% ipython --no-banner

In [1]: import numpy as np

In [2]: np.set_printoptions(precision=2, suppress=True, linewidth=120, floatmode="fixed")

In [3]: W0 = np.loadtxt("dump.csv", delimiter=",")

In [4]: print(W0)
[[ 2.00  4.00 -4.00  0.00 -1.00  1.00]
 [ 0.00  2.00 -2.00 -1.00 -2.00  2.00]
 [ 0.00  0.00  0.00  0.00  0.00  0.00]
 [ 0.00  1.00 -3.00  2.00  2.00  0.00]
 [ 0.00  0.00  0.00  0.00  0.00  0.00]
 [ 0.00  0.00 -3.00  2.00 -1.00 -1.00]
 [ 4.00  3.00 -4.00  2.00 -1.00 -3.00]
 [-2.00  1.00 -3.00  0.00 -1.00  3.00]
 [ 0.00 -2.00  1.00  3.00  2.00  2.00]
 [ 2.00 -1.00  1.00  0.00 -2.00 -2.00]
 [ 2.00  2.00 -2.00  1.00  1.00 -1.00]
 [ 4.00  3.00 -2.00  2.00  0.00  2.00]
 [ 0.00  0.00  0.00  0.00  0.00  0.00]
 [ 0.00  0.00  0.00  0.00  0.00  0.00]
 [ 2.00 -1.00  1.00  0.00 -2.00 -2.00]
 [ 0.00 -2.00  0.00  1.00 -1.00 -1.00]
 [ 4.00  1.00 -1.00  1.00 -1.00 -3.00]
 [ 4.00  0.00 -1.00  1.00 -4.00 -4.00]
 [-2.00 -1.00 -1.00  1.00  1.00  1.00]
 [ 2.00 -1.00  1.00  0.00 -2.00 -2.00]
 [ 2.00  4.00 -4.00  0.00 -1.00  1.00]
 [ 0.00  2.00 -2.00 -1.00 -2.00  2.00]
 [ 0.00  0.00  0.00  0.00  0.00  0.00]
 [ 4.00  5.00 -6.00  1.00 -3.00 -1.00]
 [ 0.00  0.00 -3.00  2.00 -1.00 -1.00]
 [ 0.00  0.00  0.00  0.00  0.00  0.00]
 [ 0.00  0.00  0.00  0.00  0.00  0.00]
 [ 0.00  0.00  0.00  0.00  0.00  0.00]
 [ 0.00  0.00 -3.00  2.00 -1.00 -1.00]
 [ 2.00  2.00 -2.00  1.00  1.00 -1.00]]

In [5]: idx = W0[:, 0] > np.median(W0[:, 0])

In [6]: u = W0[idx].mean(axis=0) - W0[~idx].mean(axis=0)

In [7]: print(np.argsort(-np.abs(u).round(6), kind="stable"))
[0 1 5 4 2 3]

In [8]: print((((W0 - W0.mean(axis=0)) @ u > 0) == idx).mean())
1.0

In [9]: print(idx.astype(int))
[1 0 0 0 0 0 1 0 0 1 1 1 0 0 1 0 1 1 0 1 1 0 0 1 0 0 0 0 0 1]

In [10]: print(((W0 - W0.mean(axis=0)) @ u > 0).astype(int))
[1 0 0 0 0 0 1 0 0 1 1 1 0 0 1 0 1 1 0 1 1 0 0 1 0 0 0 0 0 1]

In [11]: Xs = (W0 - W0.mean(axis=0)) / W0.std(axis=0)

In [12]: print(np.argwhere(np.abs(Xs) > 2))
[[ 7  5]
 [ 8  3]
 [17  4]
 [17  5]
 [23  1]
 [23  2]]

In [13]: print(Xs.std(axis=0))
[1.00 1.00 1.00 1.00 1.00 1.00]

In [14]: b = np.linalg.lstsq(np.delete(Xs, 0, axis=1), Xs[:, 0])[0]

In [15]: print(round(float(1 - np.var(Xs[:, 0] - np.delete(Xs, 0, axis=1) @ b)), 2))
0.98

In [16]: print(b)
[ 1.49  1.18  0.68 -0.44 -0.38]

In [17]: print(np.abs(b).argmax())
0

In [18]: E = np.load("m.npy")

In [19]: print(E)
[[1.00 0.70 0.49 0.34 0.24 0.17 0.12]
 [0.70 1.00 0.70 0.49 0.34 0.24 0.17]
 [0.49 0.70 1.00 0.70 0.49 0.34 0.24]
 [0.34 0.49 0.70 1.00 0.70 0.49 0.34]
 [0.24 0.34 0.49 0.70 1.00 0.70 0.49]
 [0.17 0.24 0.34 0.49 0.70 1.00 0.70]
 [0.12 0.17 0.24 0.34 0.49 0.70 1.00]]

In [20]: # symmetric, so the eigenvalues are real

In [21]: w, evecs = np.linalg.eigh(E)

In [22]: vec = np.array([2, 3, -1, -3, 5, 4, 1])

In [23]: print(evecs * np.maximum(w, 0) @ evecs.T)
[[1.00 0.70 0.49 0.34 0.24 0.17 0.12]
 [0.70 1.00 0.70 0.49 0.34 0.24 0.17]
 [0.49 0.70 1.00 0.70 0.49 0.34 0.24]
 [0.34 0.49 0.70 1.00 0.70 0.49 0.34]
 [0.24 0.34 0.49 0.70 1.00 0.70 0.49]
 [0.17 0.24 0.34 0.49 0.70 1.00 0.70]
 [0.12 0.17 0.24 0.34 0.49 0.70 1.00]]

In [24]: print(round(vec @ E @ vec / (vec @ vec), 2), round(float(w[0]), 2), round(w[-1], 2))
1.22 0.19 3.68

In [25]: print(round(float(np.abs(E).sum(axis=1).max()), 2), round(float(np.abs(w).max()), 2))
4.06 3.68

In [26]: rng = np.random.default_rng(8733)

In [27]: idx = rng.permutation(7)

In [28]: A2 = E[:, idx] * rng.choice([-1, 1], 7)

In [29]: print(A2)
[[-0.17 -0.24 -0.12  1.00 -0.49  0.34 -0.70]
 [-0.24 -0.34 -0.17  0.70 -0.70  0.49 -1.00]
 [-0.34 -0.49 -0.24  0.49 -1.00  0.70 -0.70]
 [-0.49 -0.70 -0.34  0.34 -0.70  1.00 -0.49]
 [-0.70 -1.00 -0.49  0.24 -0.49  0.70 -0.34]
 [-1.00 -0.70 -0.70  0.17 -0.34  0.49 -0.24]
 [-0.70 -0.49 -1.00  0.12 -0.24  0.34 -0.17]]

In [30]: left, _, VT = np.linalg.svd(E.T @ A2)

In [31]: print(np.round(np.linalg.lstsq(E, A2)[0], 2) + 0)
[[ 0.00  0.00  0.00  1.00  0.00  0.00  0.00]
 [ 0.00  0.00  0.00  0.00  0.00  0.00 -1.00]
 [ 0.00  0.00  0.00  0.00 -1.00  0.00  0.00]
 [ 0.00  0.00  0.00  0.00  0.00  1.00  0.00]
 [ 0.00 -1.00  0.00  0.00  0.00  0.00  0.00]
 [-1.00  0.00  0.00  0.00  0.00  0.00  0.00]
 [ 0.00  0.00 -1.00  0.00  0.00  0.00  0.00]]

In [32]: print(idx)
[5 4 6 0 2 3 1]
